>>> import numpy as np
>>> from numpy import linalg as LA
>>> np.set_printoptions(precision=1, suppress=True, linewidth=120, legacy="1.25")
>>> q, _ = LA.qr(np.array([[0.1, -1.0], [2.2, 0.0], [-0.1, 0.6], [-0.6, -0.5], [-0.2, -0.4]]))
>>> m1 = q @ q.T
>>> m1
array([[ 0.6,  0.1, -0.3,  0.3,  0.2],
       [ 0.1,  0.9, -0.1, -0.2, -0.1],
       [-0.3, -0.1,  0.2, -0.2, -0.1],
       [ 0.3, -0.2, -0.2,  0.2,  0.1],
       [ 0.2, -0.1, -0.1,  0.1,  0.1]])
>>> rk = LA.matrix_rank(m1)
>>> rk
2
>>> ns = LA.svd(m1)[2][rk:].T
>>> ns @ ns.T
array([[ 0.4, -0.1,  0.3, -0.3, -0.2],
       [-0.1,  0.1,  0.1,  0.2,  0.1],
       [ 0.3,  0.1,  0.8,  0.2,  0.1],
       [-0.3,  0.2,  0.2,  0.8, -0.1],
       [-0.2,  0.1,  0.1, -0.1,  0.9]])
>>> np.round(m1 @ ns, 1) + 0
array([[0., 0., 0.],
       [0., 0., 0.],
       [0., 0., 0.],
       [0., 0., 0.],
       [0., 0., 0.]])
>>> LA.matrix_rank(m1.T @ m1), LA.matrix_rank(m1 @ m1.T)
(2, 2)
>>> [int(LA.matrix_rank(m1[:i])) for i in range(1, len(m1) + 1)]
[1, 2, 2, 2, 2]
>>> [int(LA.matrix_rank(np.delete(m1, i, axis=0))) for i in range(5)]
[2, 2, 2, 2, 2]
>>> [int(LA.matrix_rank(m1[:, :j + 1])) for j in range(5)]
[1, 2, 2, 2, 2]
>>> w, vecs = LA.eigh(m1)
>>> x0 = np.array([-2, 2, -2, 1, -1])
>>> np.round(x0 @ m1 @ x0 / (x0 @ x0), 1), round(float(w[0]), 1), np.round(w[-1], 1)
(0.2, -0.0, 1.0)
>>> vecs * np.abs(w) @ vecs.T
array([[ 0.6,  0.1, -0.3,  0.3,  0.2],
       [ 0.1,  0.9, -0.1, -0.2, -0.1],
       [-0.3, -0.1,  0.2, -0.2, -0.1],
       [ 0.3, -0.2, -0.2,  0.2,  0.1],
       [ 0.2, -0.1, -0.1,  0.1,  0.1]])
>>> x0 = np.array([0, 2, -3, -1, 3])
>>> m1 @ m1 @ x0
array([ 1.6,  2.1, -1. ,  0.2,  0.4])
>>> np.eye(5) - m1
array([[ 0.4, -0.1,  0.3, -0.3, -0.2],
       [-0.1,  0.1,  0.1,  0.2,  0.1],
       [ 0.3,  0.1,  0.8,  0.2,  0.1],
       [-0.3,  0.2,  0.2,  0.8, -0.1],
       [-0.2,  0.1,  0.1, -0.1,  0.9]])
>>> U, sigma, Vt = LA.svd(m1)
>>> vecs = Vt[:(sigma > 1e-8).sum()]
>>> rng = np.random.default_rng(939161)
>>> x0 = m1[4] + -3 * m1[3] + rng.integers(2) * np.eye(5)[1]
>>> x0
array([-0.6,  1.6,  0.3, -0.5, -0.3])
>>> np.allclose(vecs.T @ vecs @ x0, x0)
False
>>> vecs.T @ vecs
array([[ 0.6,  0.1, -0.3,  0.3,  0.2],
       [ 0.1,  0.9, -0.1, -0.2, -0.1],
       [-0.3, -0.1,  0.2, -0.2, -0.1],
       [ 0.3, -0.2, -0.2,  0.2,  0.1],
       [ 0.2, -0.1, -0.1,  0.1,  0.1]])
>>> round(float(LA.det(m1)), 1)
0.0
>>> np.allclose(m1 @ m1.T, m1.T @ m1)
True
>>> np.round(np.trace(m1), 1)
2.0
>>> np.round(np.sort(np.abs(LA.eigvals(m1))), 1) + 0
array([0., 0., 0., 1., 1.])
>>> m1 @ m1
array([[ 0.6,  0.1, -0.3,  0.3,  0.2],
       [ 0.1,  0.9, -0.1, -0.2, -0.1],
       [-0.3, -0.1,  0.2, -0.2, -0.1],
       [ 0.3, -0.2, -0.2,  0.2,  0.1],
       [ 0.2, -0.1, -0.1,  0.1,  0.1]])
>>> round(float(np.abs(LA.eigvals(m1)).max()), 1)
1.0
>>> np.allclose(m1, m1.T)
True
>>> K = np.load("w.npy")
>>> K
array([[ 4.,  1.,  0.,  2.,  2.,  3.,  2.,  3.],
       [ 1.,  4.,  0.,  2.,  2.,  3.,  2.,  3.],
       [ 0.,  0.,  3.,  0.,  0.,  0.,  0.,  0.],
       [ 2.,  2.,  0.,  7.,  4.,  6.,  4.,  6.],
       [ 2.,  2.,  0.,  4.,  7.,  6.,  4.,  6.],
       [ 3.,  3.,  0.,  6.,  6., 12.,  6.,  9.],
       [ 2.,  2.,  0.,  4.,  4.,  6.,  7.,  6.],
       [ 3.,  3.,  0.,  6.,  6.,  9.,  6., 12.]])
>>> M2 = LA.inv(K)
>>> M2.round(1) + 0
array([[ 0.3,  0. ,  0. ,  0. ,  0. ,  0. ,  0. ,  0. ],
       [ 0. ,  0.3,  0. ,  0. ,  0. ,  0. ,  0. ,  0. ],
       [ 0. ,  0. ,  0.3,  0. ,  0. ,  0. ,  0. ,  0. ],
       [ 0. ,  0. ,  0. ,  0.3,  0. , -0.1,  0. , -0.1],
       [ 0. ,  0. ,  0. ,  0. ,  0.3, -0.1,  0. , -0.1],
       [ 0. ,  0. ,  0. , -0.1, -0.1,  0.2, -0.1, -0.1],
       [ 0. ,  0. ,  0. ,  0. ,  0. , -0.1,  0.3, -0.1],
       [ 0. ,  0. ,  0. , -0.1, -0.1, -0.1, -0.1,  0.2]])
>>> round(float(LA.slogdet(K)[0]), 1)
1.0
>>> np.round(K @ M2, 1) + 0
array([[1., 0., 0., 0., 0., 0., 0., 0.],
       [0., 1., 0., 0., 0., 0., 0., 0.],
       [0., 0., 1., 0., 0., 0., 0., 0.],
       [0., 0., 0., 1., 0., 0., 0., 0.],
       [0., 0., 0., 0., 1., 0., 0., 0.],
       [0., 0., 0., 0., 0., 1., 0., 0.],
       [0., 0., 0., 0., 0., 0., 1., 0.],
       [0., 0., 0., 0., 0., 0., 0., 1.]])
>>> (np.abs(M2) > 1e-9).astype(int)
array([[1, 1, 0, 1, 1, 1, 1, 1],
       [1, 1, 0, 1, 1, 1, 1, 1],
       [0, 0, 1, 0, 0, 0, 0, 0],
       [1, 1, 0, 1, 1, 1, 1, 1],
       [1, 1, 0, 1, 1, 1, 1, 1],
       [1, 1, 0, 1, 1, 1, 1, 1],
       [1, 1, 0, 1, 1, 1, 1, 1],
       [1, 1, 0, 1, 1, 1, 1, 1]])
